% python3 -q
>>> import numpy as np
>>> import numpy.linalg as la
>>> np.set_printoptions(precision=1, suppress=True, linewidth=140)
>>> W0 = np.array([[2, 2, 2, 2], [2, 4, 4, 4], [2, 4, 6, 6], [2, 4, 6, 8]])
>>> # equal to its transpose
>>> rng = np.random.default_rng(326)
>>> lab = rng.permutation(4)
>>> lab
array([1, 3, 2, 0])
>>> M2 = W0[lab][:, lab]
>>> M2
array([[4, 4, 4, 2],
       [4, 8, 6, 2],
       [4, 6, 6, 2],
       [2, 2, 2, 2]])
>>> round(float(la.det(M2)), 1), round(float(la.det(W0[lab])), 1)
(16.0, 16.0)
>>> E = np.load("out16.npy")
>>> print(E)
[[ 3  3  1]
 [ 1  0  3]
 [ 0  0  0]
 [-3  3  0]
 [-3  3  0]
 [ 2  3 -2]
 [-3  3  0]
 [ 0  0  0]
 [ 0  0  0]
 [ 0  0  0]
 [ 0  6  1]
 [ 1  0  3]
 [-3  3  0]
 [-3  3  0]
 [ 0  0  0]
 [ 2  3 -2]
 [ 2  3 -2]
 [ 0  0  0]
 [ 2  3 -2]
 [ 0  0  0]
 [ 2  3 -2]
 [ 3  3  1]
 [ 0  0  0]
 [ 0  0  0]
 [-3  3  0]]
>>> # rows 3 and 4 are equal
>>> cen = E - E.mean(axis=0)
>>> U, sv, VT = la.svd(cen, full_matrices=False)
>>> VT[0] * np.sign(VT[0, np.abs(VT[0]).argmax()])
array([ 1. , -0.2, -0.1])
>>> sv
array([9.8, 8.9, 5.7])
>>> np.searchsorted(np.cumsum(sv ** 2) / (sv ** 2).sum(), 0.9) + 1
np.int64(3)
>>> np.abs(VT[0]).argmax()
np.int64(0)
>>> np.count_nonzero(E)
np.int64(39)
>>> E.shape
(25, 3)
>>> np.abs(E).max()
np.int64(6)
>>> E - E[0]
array([[ 0,  0,  0],
       [-2, -3,  2],
       [-3, -3, -1],
       [-6,  0, -1],
       [-6,  0, -1],
       [-1,  0, -3],
       [-6,  0, -1],
       [-3, -3, -1],
       [-3, -3, -1],
       [-3, -3, -1],
       [-3,  3,  0],
       [-2, -3,  2],
       [-6,  0, -1],
       [-6,  0, -1],
       [-3, -3, -1],
       [-1,  0, -3],
       [-1,  0, -3],
       [-3, -3, -1],
       [-1,  0, -3],
       [-3, -3, -1],
       [-1,  0, -3],
       [ 0,  0,  0],
       [-3, -3, -1],
       [-3, -3, -1],
       [-6,  0, -1]])
>>> E.sum(axis=0)
array([ 0, 45, -1])
>>> round(float(la.norm(E)), 1)
17.0
>>> la.matrix_rank(E)
np.int64(3)
>>> print(E.sum(axis=1))
[7 4 0 0 0 3 0 0 0 0 7 4 0 0 0 3 3 0 3 0 3 7 0 0 0]
>>> np.round(E.mean(axis=0), 1) + 0
array([0. , 1.8, 0. ])
>>> np.diff(E, axis=0)
array([[-2, -3,  2],
       [-1,  0, -3],
       [-3,  3,  0],
       [ 0,  0,  0],
       [ 5,  0, -2],
       [-5,  0,  2],
       [ 3, -3,  0],
       [ 0,  0,  0],
       [ 0,  0,  0],
       [ 0,  6,  1],
       [ 1, -6,  2],
       [-4,  3, -3],
       [ 0,  0,  0],
       [ 3, -3,  0],
       [ 2,  3, -2],
       [ 0,  0,  0],
       [-2, -3,  2],
       [ 2,  3, -2],
       [-2, -3,  2],
       [ 2,  3, -2],
       [ 1,  0,  3],
       [-3, -3, -1],
       [ 0,  0,  0],
       [-3,  3,  0]])
